In [1]: import numpy as np

In [2]: np.set_printoptions(suppress=True, linewidth=100)

In [3]: def tidy(a):
   ...:     return np.round(a, 2) + 0
   ...: 

In [4]: M = np.loadtxt("a.csv", delimiter=",")

In [5]: print(tidy(M))
[[ 0.9   0.09  0.06  0.07  0.03 -0.03  0.1  -0.13 -0.2 ]
 [ 0.09  0.92 -0.06 -0.05 -0.05  0.05 -0.08  0.11  0.19]
 [ 0.06 -0.06  0.96 -0.06 -0.01  0.01 -0.07  0.09  0.13]
 [ 0.07 -0.05 -0.06  0.73  0.27 -0.24 -0.13  0.19  0.08]
 [ 0.03 -0.05 -0.01  0.27  0.59  0.36  0.04 -0.07  0.16]
 [-0.03  0.05  0.01 -0.24  0.36  0.67 -0.03  0.06 -0.15]
 [ 0.1  -0.08 -0.07 -0.13  0.04 -0.03  0.89  0.16  0.19]
 [-0.13  0.11  0.09  0.19 -0.07  0.06  0.16  0.78 -0.25]
 [-0.2   0.19  0.13  0.08  0.16 -0.15  0.19 -0.25  0.55]]

In [6]: tidy(np.trace(np.linalg.pinv(M) @ M))
Out[6]: np.float64(7.0)

In [7]: np.linalg.lstsq(M[:-1].T, M[-1])[2]
Out[7]: np.int32(7)

In [8]: np.unique(M.round(6), axis=0).shape
Out[8]: (9, 9)

In [9]: np.allclose(M[:-1].T @ np.linalg.lstsq(M[:-1].T, M[-1])[0], M[-1])
Out[9]: True

In [10]: r0 = np.array([0, 2, 2])

In [11]: tidy(np.convolve(M[5], r0))
Out[11]: array([ 0.  , -0.06,  0.04,  0.11, -0.46,  0.25,  2.08,  1.28,  0.06, -0.17, -0.29])

In [12]: tidy(M.mean(axis=0))
Out[12]: array([0.1 , 0.12, 0.12, 0.1 , 0.15, 0.08, 0.12, 0.1 , 0.08])

In [13]: print(tidy(M.sum(axis=1)))
[0.89 1.11 1.06 0.87 1.33 0.71 1.06 0.93 0.7 ]

In [14]: tidy(np.linalg.svd(M, compute_uv=False))
Out[14]: array([1., 1., 1., 1., 1., 1., 1., 0., 0.])

In [15]: tidy(np.abs(M).max())
Out[15]: np.float64(0.96)

In [16]: np.count_nonzero(M)
Out[16]: np.int64(81)

In [17]: np.linalg.matrix_rank(M)
Out[17]: np.int64(7)

In [18]: ang = np.radians(120)

In [19]: r_ = np.eye(9)

In [20]: r_[6, 6] = r_[7, 7] = np.cos(ang)

In [21]: r_[6, 7], r_[7, 6] = -np.sin(ang), np.sin(ang)

In [22]: print(tidy(r_))
[[ 1.    0.    0.    0.    0.    0.    0.    0.    0.  ]
 [ 0.    1.    0.    0.    0.    0.    0.    0.    0.  ]
 [ 0.    0.    1.    0.    0.    0.    0.    0.    0.  ]
 [ 0.    0.    0.    1.    0.    0.    0.    0.    0.  ]
 [ 0.    0.    0.    0.    1.    0.    0.    0.    0.  ]
 [ 0.    0.    0.    0.    0.    1.    0.    0.    0.  ]
 [ 0.    0.    0.    0.    0.    0.   -0.5  -0.87  0.  ]
 [ 0.    0.    0.    0.    0.    0.    0.87 -0.5   0.  ]
 [ 0.    0.    0.    0.    0.    0.    0.    0.    1.  ]]

In [23]: other = M @ r_.T

In [24]: print(np.allclose(np.linalg.norm(M, axis=1), np.linalg.norm(other, axis=1)))
True

In [25]: tidy(np.abs(other - M).max(axis=0))
Out[25]: array([0.  , 0.  , 0.  , 0.  , 0.  , 0.  , 1.47, 1.04, 0.  ])

In [26]: tidy(np.linalg.matrix_power(M, 4))
Out[26]: 
array([[ 0.9 ,  0.09,  0.06,  0.07,  0.03, -0.03,  0.1 , -0.13, -0.2 ],
       [ 0.09,  0.92, -0.06, -0.05, -0.05,  0.05, -0.08,  0.11,  0.19],
       [ 0.06, -0.06,  0.96, -0.06, -0.01,  0.01, -0.07,  0.09,  0.13],
       [ 0.07, -0.05, -0.06,  0.73,  0.27, -0.24, -0.13,  0.19,  0.08],
       [ 0.03, -0.05, -0.01,  0.27,  0.59,  0.36,  0.04, -0.07,  0.16],
       [-0.03,  0.05,  0.01, -0.24,  0.36,  0.67, -0.03,  0.06, -0.15],
       [ 0.1 , -0.08, -0.07, -0.13,  0.04, -0.03,  0.89,  0.16,  0.19],
       [-0.13,  0.11,  0.09,  0.19, -0.07,  0.06,  0.16,  0.78, -0.25],
       [-0.2 ,  0.19,  0.13,  0.08,  0.16, -0.15,  0.19, -0.25,  0.55]])

In [27]: m1 = np.arange(156).reshape(13, 12) + 3

In [28]: m1
Out[28]: 
array([[  3,   4,   5,   6,   7,   8,   9,  10,  11,  12,  13,  14],
       [ 15,  16,  17,  18,  19,  20,  21,  22,  23,  24,  25,  26],
       [ 27,  28,  29,  30,  31,  32,  33,  34,  35,  36,  37,  38],
       [ 39,  40,  41,  42,  43,  44,  45,  46,  47,  48,  49,  50],
       [ 51,  52,  53,  54,  55,  56,  57,  58,  59,  60,  61,  62],
       [ 63,  64,  65,  66,  67,  68,  69,  70,  71,  72,  73,  74],
       [ 75,  76,  77,  78,  79,  80,  81,  82,  83,  84,  85,  86],
       [ 87,  88,  89,  90,  91,  92,  93,  94,  95,  96,  97,  98],
       [ 99, 100, 101, 102, 103, 104, 105, 106, 107, 108, 109, 110],
       [111, 112, 113, 114, 115, 116, 117, 118, 119, 120, 121, 122],
       [123, 124, 125, 126, 127, 128, 129, 130, 131, 132, 133, 134],
       [135, 136, 137, 138, 139, 140, 141, 142, 143, 144, 145, 146],
       [147, 148, 149, 150, 151, 152, 153, 154, 155, 156, 157, 158]])

In [29]: other = m1 / np.linalg.norm(m1, axis=1, keepdims=True)

In [30]: C2 = other @ other.T

In [31]: tidy(np.linalg.norm(other, axis=1))
Out[31]: array([1., 1., 1., 1., 1., 1., 1., 1., 1., 1., 1., 1., 1.])

In [32]: (C2 - 2 * np.eye(13)).round(6).argmax(axis=1)
Out[32]: array([ 1,  2,  3,  4,  5,  6,  7,  8,  9, 10, 11, 12, 11])
